$ ipython --no-banner

In [1]: import numpy as np

In [2]: np.set_printoptions(precision=2, suppress=True, linewidth=140, legacy="1.25")

In [3]: rnd = lambda a: np.round(a, 2) + 0

In [4]: J = np.loadtxt("block8.csv", delimiter=",")

In [5]: J
Out[5]: 
array([[-3., -2., -1.],
       [ 0.,  1.,  2.],
       [ 3.,  4.,  5.]])

In [6]: np.allclose(J[:-1].T @ np.linalg.lstsq(J[:-1].T, J[-1])[0], J[-1])
Out[6]: True

In [7]: np.unique(J.round(6), axis=0).shape
Out[7]: (3, 3)

In [8]: np.linalg.lstsq(J[:-1].T, J[-1])[2]
Out[8]: 2

In [9]: vec = np.array([-2, -3, 0])

In [10]: a = np.maximum(J @ vec, 0)

In [11]: np.flatnonzero(a > 1e-9)
Out[11]: array([0])

In [12]: J.T @ a
Out[12]: array([-36., -24., -12.])

In [13]: left, sig, VT = np.linalg.svd(J)

In [14]: V = VT[:(sig > 1e-8).sum()]

In [15]: rng = np.random.default_rng(824329)

In [16]: vec = J[2] + -2 * J[1] + rng.integers(2) * np.eye(3)[1]

In [17]: vec
Out[17]: array([3., 2., 1.])

In [18]: rnd(np.linalg.norm(vec - V.T @ V @ vec))
Out[18]: 0.0

In [19]: np.linalg.matrix_rank(np.vstack([J, vec]))
Out[19]: 2

In [20]: z = rng.permutation(3)

In [21]: z
Out[21]: array([2, 1, 0])

In [22]: out = J[z][:, z]

In [23]: rnd(np.linalg.det(out)), rnd(np.linalg.det(J[z]))
Out[23]: (0.0, 0.0)

In [24]: np.allclose(out, J)
Out[24]: False

In [25]: rnd(np.sort(np.abs(np.linalg.eigvals(out))))
Out[25]: array([0., 3., 6.])

In [26]: u, r1 = J[1], J[0]

In [27]: u @ r1
Out[27]: -4.0

In [28]: p = (u @ r1) / (u @ u) * u

In [29]: np.outer(u, r1)
Out[29]: 
array([[-0., -0., -0.],
       [-3., -2., -1.],
       [-6., -4., -2.]])

In [30]: K = np.load("layer14.npy")

In [31]: K
Out[31]: 
array([[ 0,  0, -2, -2],
       [ 0,  0,  1,  1],
       [ 0,  0,  2,  2]])

In [32]: left, sig, VT = np.linalg.svd(K)

In [33]: V = VT[:(sig > 1e-8).sum()]

In [34]: vec = K[1] + 3 * K[2] + rng.integers(2) * np.eye(4)[0]

In [35]: vec
Out[35]: array([0., 0., 7., 7.])

In [36]: rnd(V.T @ V)
Out[36]: 
array([[0. , 0. , 0. , 0. ],
       [0. , 0. , 0. , 0. ],
       [0. , 0. , 0.5, 0.5],
       [0. , 0. , 0.5, 0.5]])

In [37]: rnd(np.linalg.norm(vec - V.T @ V @ vec))
Out[37]: 0.0

In [38]: arr = np.loadtxt("out10.csv", delimiter=",")

In [39]: arr
Out[39]: 
array([[-1.73, -1.  , -3.73],
       [ 1.8 , -1.  , -0.2 ],
       [ 4.43, -1.  ,  2.43],
       [ 5.85, -1.  ,  3.85],
       [-0.58, -1.  , -2.58],
       [-0.68, -1.  , -2.68],
       [ 3.96, -1.  ,  1.96],
       [ 3.4 , -1.  ,  1.4 ],
       [-0.46, -1.  , -2.46],
       [ 0.84, -1.  , -1.16],
       [ 1.22, -1.  , -0.78],
       [-0.81, -1.  , -2.81],
       [ 0.25, -1.  , -1.75],
       [ 3.27, -1.  ,  1.27],
       [ 2.36, -1.  ,  0.36],
       [ 3.29, -1.  ,  1.29],
       [ 4.5 , -1.  ,  2.5 ],
       [ 3.13, -1.  ,  1.13],
       [ 0.23, -1.  , -1.77],
       [-0.13, -1.  , -2.13],
       [ 0.39, -1.  , -1.61],
       [ 2.42, -1.  ,  0.42],
       [-0.42, -1.  , -2.42],
       [-0.6 , -1.  , -2.6 ],
       [-1.5 , -1.  , -3.5 ],
       [ 0.7 , -1.  , -1.3 ],
       [ 1.31, -1.  , -0.69]])

In [40]: def softmax(z):
    ...:     e = np.exp(z - z.max(axis=-1, keepdims=True))
    ...:     return e / e.sum(axis=-1, keepdims=True)
    ...: 

In [41]: rnd(softmax(arr[19] + 3))
Out[41]: array([0.64, 0.27, 0.09])

In [42]: rnd(softmax(arr[19]))
Out[42]: array([0.64, 0.27, 0.09])

In [43]: S = arr @ arr.T / np.sqrt(3)

In [44]: softmax(S).round(6).argmax(axis=1)
Out[44]: array([0, 3, 3, 3, 0, 0, 3, 3, 0, 0, 3, 0, 0, 3, 3, 3, 3, 3, 0, 0, 0, 3, 0, 0, 0, 0, 3])
